$ ipython --no-banner

In [1]: import numpy as np

In [2]: from numpy import linalg as LA

In [3]: np.set_printoptions(precision=3, suppress=True, linewidth=120)

In [4]: Z = np.array([[-0.5, -1.0, -0.7, -0.4, 0.7, 0.8]])

In [5]: rng = np.random.default_rng(4571)

In [6]: F = np.array([[1], [2], [2], [1], [-2], [4], [-3], [1], [-4], [1], [4], [-5], [5]]) @ Z + 0.1 * rng.normal(size=(13, 6))

In [7]: F
Out[7]: 
array([[-0.516, -0.951, -0.686, -0.319,  0.599,  0.947],
       [-0.965, -1.908, -1.688, -0.9  ,  1.358,  1.61 ],
       [-1.06 , -1.921, -1.423, -0.692,  1.353,  1.708],
       [-0.403, -0.907, -0.781, -0.413,  0.799,  0.81 ],
       [ 1.008,  2.024,  1.418,  0.705, -1.382, -1.509],
       [-2.019, -3.987, -2.737, -1.638,  2.971,  3.21 ],
       [ 1.562,  3.038,  2.141,  1.072, -1.943, -2.488],
       [-0.655, -0.82 , -0.664, -0.49 ,  0.85 ,  0.985],
       [ 1.871,  4.001,  2.866,  1.616, -2.75 , -3.196],
       [-0.673, -0.936, -0.616, -0.329,  0.841,  0.732],
       [-2.06 , -3.956, -2.689, -1.538,  2.915,  3.44 ],
       [ 2.422,  5.141,  3.514,  1.943, -3.375, -3.968],
       [-2.632, -5.011, -3.413, -1.866,  3.445,  3.931]])

In [8]: cen = (F - F.mean(axis=0)) / F.std(axis=0)

In [9]: cen.std(axis=0)
Out[9]: array([1., 1., 1., 1., 1., 1.])

In [10]: coef = LA.lstsq(np.delete(cen, 3, axis=1), cen[:, 3])[0]

In [11]: coef
Out[11]: array([-0.36 , -0.225,  0.613, -0.862, -0.108])

In [12]: np.round(1 - np.var(cen[:, 3] - np.delete(cen, 3, axis=1) @ coef), 3)
Out[12]: np.float64(0.998)

In [13]: A = np.load("sample19.npy")

In [14]: A
Out[14]: 
array([[ -0.5,  -0.6,   0.8,   0.1,   1.9,  -0.8,  -9. ],
       [ -0.5,   0.5,  -0.6,  -0.9,  -1.7,   0.2,  18. ],
       [  1.6,  -1.1,   1.7,   0. ,   0.2,   0.6,  -2. ],
       [ -2. ,  -0.6,   0.3,  -2.4,   1.4,   1.5, -12. ],
       [ -1.2,  -0.8,  -0.4,   1.2,   0.4,   0.3,  -9. ],
       [ -0.5,   0.2,  -0.1,  -1.6,   0. ,   1.1,  -9. ]])

In [15]: left, s, Vh = LA.svd(A, full_matrices=False)

In [16]: left.shape, s.shape, Vh.shape
Out[16]: ((6, 6), (6,), (6, 7))

In [17]: np.cumsum(s ** 2) / np.sum(s ** 2)
Out[17]: array([0.962, 0.982, 0.992, 0.997, 1.   , 1.   ])

In [18]: (s > 1e-8).sum()
Out[18]: np.int64(6)

In [19]: f = np.array([2, -3])

In [20]: np.polyval(f, F[4])
Out[20]: array([-0.984,  1.047, -0.164, -1.59 , -5.765, -6.018])

In [21]: np.cross(F[4, :3], F[0, :3])
Out[21]: array([-0.04 , -0.039,  0.085])

In [22]: vec = np.array([4, 5, 4, 6, 5, 7, 6])

In [23]: h1 = np.maximum(A @ vec, 0)

In [24]: np.tanh(A @ vec)
Out[24]: array([-1.   ,  1.   ,  0.716, -1.   , -1.   , -1.   ])

In [25]: np.maximum(A @ (3 * vec), 0)
Out[25]: array([  0. , 280.8,   2.7,   0. ,   0. ,   0. ])

In [26]: A.T @ h1
Out[26]: array([ -45.36,   45.81,  -54.63,  -84.24, -158.94,   19.26, 1683.  ])

In [27]: A * (h1 > 1e-9)[:, None]
Out[27]: 
array([[-0. , -0. ,  0. ,  0. ,  0. , -0. , -0. ],
       [-0.5,  0.5, -0.6, -0.9, -1.7,  0.2, 18. ],
       [ 1.6, -1.1,  1.7,  0. ,  0.2,  0.6, -2. ],
       [-0. , -0. ,  0. , -0. ,  0. ,  0. , -0. ],
       [-0. , -0. , -0. ,  0. ,  0. ,  0. , -0. ],
       [-0. ,  0. , -0. , -0. ,  0. ,  0. , -0. ]])
